In [1]: import numpy as np

In [2]: np.set_printoptions(precision=3, suppress=True, linewidth=100)

In [3]: tidy = lambda a: np.round(a, 3) + 0

In [4]: feats = np.array([[-0.1, 0.2, -0.7, 1.1],
   ...:     [0.2, 2.8, 2.0, -1.5],
   ...:     [-0.3, 1.5, 0.9, -0.7],
   ...:     [0.7, -0.6, 0.3, -1.2]])

In [5]: feats
Out[5]: 
array([[-0.1,  0.2, -0.7,  1.1],
       [ 0.2,  2.8,  2. , -1.5],
       [-0.3,  1.5,  0.9, -0.7],
       [ 0.7, -0.6,  0.3, -1.2]])

In [6]: T = np.stack([feats, 4 * feats, feats[::-1]])

In [7]: tidy(np.linalg.det(T))
Out[7]: array([  0.649, 166.093,   0.649])

In [8]: tidy(T.sum(axis=0))
Out[8]: 
array([[ 0.2,  0.4, -3.2,  4.3],
       [ 0.7, 15.5, 10.9, -8.2],
       [-1.3, 10.3,  6.5, -5. ],
       [ 3.4, -2.8,  0.8, -4.9]])

In [9]: (T @ feats.T).shape
Out[9]: (3, 4, 4)

In [10]: tidy(np.linalg.norm(T, axis=(1, 2)))
Out[10]: array([ 4.68 , 18.719,  4.68 ])

In [11]: A2 = np.array([[0, -1], [2, -3]])

In [12]: C = np.kron(A2, feats)

In [13]: C.shape
Out[13]: (8, 8)

In [14]: tidy(C)
Out[14]: 
array([[ 0. ,  0. ,  0. ,  0. ,  0.1, -0.2,  0.7, -1.1],
       [ 0. ,  0. ,  0. ,  0. , -0.2, -2.8, -2. ,  1.5],
       [ 0. ,  0. ,  0. ,  0. ,  0.3, -1.5, -0.9,  0.7],
       [ 0. ,  0. ,  0. ,  0. , -0.7,  0.6, -0.3,  1.2],
       [-0.2,  0.4, -1.4,  2.2,  0.3, -0.6,  2.1, -3.3],
       [ 0.4,  5.6,  4. , -3. , -0.6, -8.4, -6. ,  4.5],
       [-0.6,  3. ,  1.8, -1.4,  0.9, -4.5, -2.7,  2.1],
       [ 1.4, -1.2,  0.6, -2.4, -2.1,  1.8, -0.9,  3.6]])

In [15]: f, g = C[5], C[0]

In [16]: tidy(f @ g)
Out[16]: np.float64(-7.53)

In [17]: tidy(f @ f)
Out[17]: np.float64(183.69)

In [18]: pr = (f @ g) / (f @ f) * f

In [19]: tidy(g - pr)
Out[19]: array([ 0.016,  0.23 ,  0.164, -0.123,  0.075, -0.544,  0.454, -0.916])

In [20]: tidy(pr)
Out[20]: array([-0.016, -0.23 , -0.164,  0.123,  0.025,  0.344,  0.246, -0.184])

In [21]: (g - pr) @ f
Out[21]: np.float64(0.0)

In [22]: cov = feats.T @ feats

In [23]: tidy(np.linalg.svd(feats, compute_uv=False) ** 2)
Out[23]: array([18.148,  3.499,  0.224,  0.03 ])

In [24]: np.trace(cov), (feats ** 2).sum()
Out[24]: (np.float64(21.9), np.float64(21.9))

In [25]: (feats @ feats.T).shape
Out[25]: (4, 4)
